$ python -q
>>> import numpy as np
>>> np.set_printoptions(precision=2, suppress=True, linewidth=140, legacy="1.25")
>>> W0 = np.loadtxt("x.csv", delimiter=",")
>>> W0
array([[-2.16, -1.78, -3.57, -2.5 ],
       [-0.04, -0.08,  0.06,  0.03],
       [-0.66, -0.65, -1.08, -0.78],
       [ 0.03, -0.03, -0.09,  0.  ],
       [ 1.42,  1.16,  2.43,  1.63],
       [-0.68, -0.63, -1.25, -0.76],
       [ 2.11,  1.8 ,  3.63,  2.42],
       [-1.48, -1.18, -2.34, -1.65],
       [ 2.01,  1.75,  3.58,  2.35],
       [ 2.13,  1.81,  3.59,  2.39],
       [ 0.06, -0.09, -0.03, -0.01],
       [-1.38, -1.16, -2.32, -1.62],
       [ 0.04, -0.01,  0.  , -0.02],
       [-1.35, -1.17, -2.44, -1.58],
       [ 0.77,  0.62,  1.16,  0.82],
       [ 0.71,  0.61,  1.12,  0.81],
       [ 0.65,  0.64,  1.23,  0.83],
       [ 1.42,  1.2 ,  2.28,  1.6 ],
       [ 1.38,  1.16,  2.32,  1.57],
       [-0.77, -0.64, -1.18, -0.79]])
>>> x = np.array([2, 2, 3, 0])
>>> y = W0 @ x
>>> np.round(np.linalg.lstsq(W0, y)[0], 2) + 0
array([2., 2., 3., 0.])
>>> np.round(np.linalg.pinv(W0) @ W0, 2) + 0
array([[1., 0., 0., 0.],
       [0., 1., 0., 0.],
       [0., 0., 1., 0.],
       [0., 0., 0., 1.]])
>>> np.round(np.linalg.solve(W0.T @ W0, W0.T @ y), 2) + 0
array([2., 2., 3., 0.])
>>> rng = np.random.default_rng(8107)
>>> y = y + 0.3 * rng.normal(size=20)
>>> y
array([-19.29,   0.14,  -5.82,   0.05,  12.18,  -7.02,  18.55, -12.73,  18.27,  18.15,   0.17, -11.72,   0.11, -12.24,   5.84,   5.87,
         6.25,  11.72,  12.36,  -6.47])
>>> coef, *_ = np.linalg.lstsq(W0, y)
>>> coef.round()
array([ 3., -0.,  3.,  1.])
>>> np.round(np.linalg.norm(y - W0 @ coef), 2)
1.42
>>> q, _ = np.linalg.qr(np.array([[0.4, 0.8, -0.9, -0.7],
...     [0.6, -0.7, -0.5, -1.0],
...     [0.3, -0.4, -0.1, 0.5],
...     [-0.7, -0.3, 1.2, -0.5]]))
>>> evals = np.array([0, 3, 0, 1])
>>> K = q @ np.diag(evals) @ q.T
>>> K
array([[ 1.6 , -0.97, -0.9 , -0.31],
       [-0.97,  1.35,  0.34,  0.75],
       [-0.9 ,  0.34,  0.57,  0.02],
       [-0.31,  0.75,  0.02,  0.48]])
>>> # equal to its transpose
>>> evals, evecs = np.linalg.eigh(K)
>>> x = np.array([1, -1, -5, -4])
>>> np.round(x @ K @ x / (x @ x), 2), round(float(evals[0]), 2), evals[-1]
(1.12, -0.0, 3.0)
>>> evecs * np.maximum(evals, 0) @ evecs.T
array([[ 1.6 , -0.97, -0.9 , -0.31],
       [-0.97,  1.35,  0.34,  0.75],
       [-0.9 ,  0.34,  0.57,  0.02],
       [-0.31,  0.75,  0.02,  0.48]])
>>> np.round(np.linalg.eigvalsh(K[1:, 1:]), 2) + 0
array([0.  , 0.55, 1.86])
>>> np.round(np.abs(K).sum(axis=1).max(), 2), np.abs(evals).max()
(3.78, 3.0)
>>> np.round(np.linalg.eigvals(K).sum().real, 2)
4.0
>>> np.kron(np.eye(2, dtype=int), K)
array([[ 1.6 , -0.97, -0.9 , -0.31,  0.  , -0.  , -0.  , -0.  ],
       [-0.97,  1.35,  0.34,  0.75, -0.  ,  0.  ,  0.  ,  0.  ],
       [-0.9 ,  0.34,  0.57,  0.02, -0.  ,  0.  ,  0.  ,  0.  ],
       [-0.31,  0.75,  0.02,  0.48, -0.  ,  0.  ,  0.  ,  0.  ],
       [ 0.  , -0.  , -0.  , -0.  ,  1.6 , -0.97, -0.9 , -0.31],
       [-0.  ,  0.  ,  0.  ,  0.  , -0.97,  1.35,  0.34,  0.75],
       [-0.  ,  0.  ,  0.  ,  0.  , -0.9 ,  0.34,  0.57,  0.02],
       [-0.  ,  0.  ,  0.  ,  0.  , -0.31,  0.75,  0.02,  0.48]])
>>> round(float(np.einsum("ii->", K)), 2)
4.0
>>> np.round(np.linalg.det(K.T), 2)
-0.0
>>> np.round(np.einsum("ij,ji->", K, K), 2)
10.0
>>> np.round(np.linalg.det(K[::-1]), 2)
0.0
>>> Y = K + rng.integers(-2, 3, (4, 2)) @ rng.integers(-2, 3, (2, 4))
>>> Y
array([[ 4.6 ,  1.03,  1.1 , -0.31],
       [-2.97,  1.35,  0.34,  2.75],
       [-2.9 , -3.66, -3.43, -3.98],
       [-1.31,  2.75,  2.02,  4.48]])
>>> np.abs(Y - K).sum(axis=1)
array([ 7.,  4., 14.,  9.])
>>> Y = K / np.linalg.norm(K, axis=1, keepdims=True)
>>> cov = Y @ Y.T
>>> np.argwhere(np.triu(np.abs(cov) > 0.95, 1))
array([[0, 2],
       [1, 3]])
>>> np.linalg.norm(Y, axis=1)
array([1., 1., 1., 1.])
